$ python3 -q
>>> import numpy as np
>>> import numpy.linalg as la
>>> np.set_printoptions(precision=1, suppress=True, linewidth=200, legacy="1.25")
>>> M = np.load("test19.npy")
>>> M
array([[-0.6, -1.1, -2.1],
       [ 0.3, -0.5, -1. ],
       [-0.9, -1.1, -2.1],
       [ 0.2, -0.7, -1.5],
       [ 1.1, -1.2, -2.3],
       [ 1.2, -1.7, -3.4],
       [ 1. , -1.6, -3.1],
       [ 0.8,  0.6,  1.3],
       [-0.3,  0.2,  0.4],
       [ 2.5,  1.7,  3.3],
       [-0.3, -1. , -2.1],
       [-0.3,  0.2,  0.5],
       [-1.8,  0.5,  1.1]])
>>> Xs = M - M.mean(axis=0)
>>> U, sigma, VT = la.svd(Xs, full_matrices=False)
>>> np.round(Xs.mean(axis=0), 1) + 0
array([0., 0., 0.])
>>> sigma
array([7.8, 3.8, 0.1])
>>> np.round(np.abs(VT[-1]), 1) + 0
array([0. , 0.9, 0.4])
>>> np.abs(VT[0]).argmax()
2
>>> round(float((sigma ** 2).sum() ** 2 / (sigma ** 4).sum()), 1)
1.5
>>> np.searchsorted(np.cumsum(sigma ** 2) / (sigma ** 2).sum(), 0.9) + 1
2
>>> G = np.cov(M, rowvar=False)
>>> np.round(la.eigvalsh(G)[::-1], 1) + 0
array([5. , 1.2, 0. ])
>>> np.corrcoef(M.T)
array([[1. , 0.1, 0.1],
       [0.1, 1. , 1. ],
       [0.1, 1. , 1. ]])
>>> G.shape
(3, 3)
>>> G
array([[1.2, 0.1, 0.2],
       [0.1, 1. , 2. ],
       [0.2, 2. , 4. ]])
>>> np.median(M, axis=0)
array([ 0.2, -0.7, -1.5])
>>> M.std(axis=0)
array([1.1, 1. , 1.9])
>>> feats = np.loadtxt("a.csv", delimiter=",")
>>> feats
array([[ 0.1,  3. ,  1. ],
       [ 0. , -2.9,  2. ],
       [ 0. ,  3. ,  1.1]])
>>> rng = np.random.default_rng(74873)
>>> idx = rng.permutation(3)
>>> idx
array([0, 1, 2])
>>> out = feats[idx][:, idx]
>>> np.allclose(out, feats)
True
>>> np.sort(np.abs(la.eigvals(out)))
array([0.1, 2.3, 4.1])
>>> r0, g = feats[1], feats[0]
>>> np.round(r0 @ r0, 1)
12.4
>>> pr = (r0 @ g) / (r0 @ r0) * r0
>>> la.matrix_rank(np.outer(r0, g))
1
>>> g - pr
array([0.1, 1.4, 2.1])
>>> q, vecs = la.qr(feats[:, :2])[0], la.qr(feats[:, 2:])[0]
>>> sigma = la.svd(q.T @ vecs, compute_uv=False)
>>> np.degrees(np.arccos(sigma.clip(0, 1)))
array([62.1])
>>> (sigma > 0.9).sum()
0
>>> sigma
array([0.5])
>>> round(float(la.norm(q @ q.T - vecs @ vecs.T, 2)), 1)
1.0
>>> A = np.load("block0.npy")
>>> A
array([[ 1, -2,  4],
       [ 1, -1,  1],
       [ 1,  0,  0],
       [ 1,  1,  1]])
>>> G = A.T @ A
>>> np.allclose(G, G.T)
True
>>> G
array([[ 4, -2,  6],
       [-2,  6, -8],
       [ 6, -8, 18]])
>>> la.matrix_rank(G)
3
>>> vals, vecs = la.eig(G)
>>> np.round(G @ vecs[:, 0] - vals[0] * vecs[:, 0], 1) + 0
array([0., 0., 0.])
>>> np.sort(la.eigvals(G.T))
array([ 1.2,  2.9, 24. ])
>>> np.sort(la.eigvals(G @ G))
array([  1.4,   8.2, 574.4])
>>> np.round(np.prod(vals), 1)
80.0
>>> x0 = np.array([2, 0, 3])
>>> A @ x0
array([14,  5,  2,  5])
>>> np.sign((A @ x0).round(6))
array([1, 1, 1, 1])
>>> la.norm(A @ x0) <= la.norm(A, 2) * la.norm(x0) + 1e-9
True
>>> A @ (2 * x0)
array([28, 10,  4, 10])
>>> (A @ x0).argmax()
0
>>> out = np.array([[-1, -1], [-3, -2], [0, -2]])
>>> np.einsum("ij->j", A)
array([ 4, -2,  6])
>>> la.matrix_rank(A @ out)
2
>>> np.einsum("ik,kj->ij", A, out)
array([[ 5, -5],
       [ 2, -1],
       [-1, -1],
       [-4, -5]])
>>> np.einsum("ij,ij->i", A, A)
array([21,  3,  1,  3])
>>> la.matrix_rank(np.vstack([A, out.T]))
3
>>> out = np.array([[0, 0, 2, 1], [3, 3, 0, 2], [3, 1, 0, 1], [1, 0, 0, 1]])
>>> W0 = out + out.T
>>> W0
array([[0, 3, 5, 2],
       [3, 6, 1, 2],
       [5, 1, 0, 1],
       [2, 2, 1, 2]])
>>> vals, vecs = la.eigh(W0)
>>> x0 = np.array([-5, 4, 0, 1])
>>> round(float(x0 @ W0 @ x0 / (x0 @ x0)), 1), round(float(vals[0]), 1), np.round(vals[-1], 1)
(-0.6, -5.2, 9.6)
>>> np.abs(W0).sum(axis=1).max(), np.round(np.abs(vals).max(), 1)
(12, 9.6)
>>> vecs * np.maximum(vals, 0) @ vecs.T
array([[2.8, 2.5, 2.5, 1.7],
       [2.5, 6.1, 1.4, 2. ],
       [2.5, 1.4, 2.3, 1.3],
       [1.7, 2. , 1.3, 2. ]])
>>> la.eigvalsh(W0[1:, 1:])
array([-0.4,  1.3,  7.1])
>>> (np.sign(vecs[:, -1].round(6)) == np.sign(vecs[0, -1].round(6))).astype(int)
array([1, 1, 1, 1])
>>> vecs * np.abs(vals) @ vecs.T
array([[ 5.6,  2.1, -0.1,  1.4],
       [ 2.1,  6.2,  1.9,  2.1],
       [-0.1,  1.9,  4.6,  1.5],
       [ 1.4,  2.1,  1.5,  2.1]])
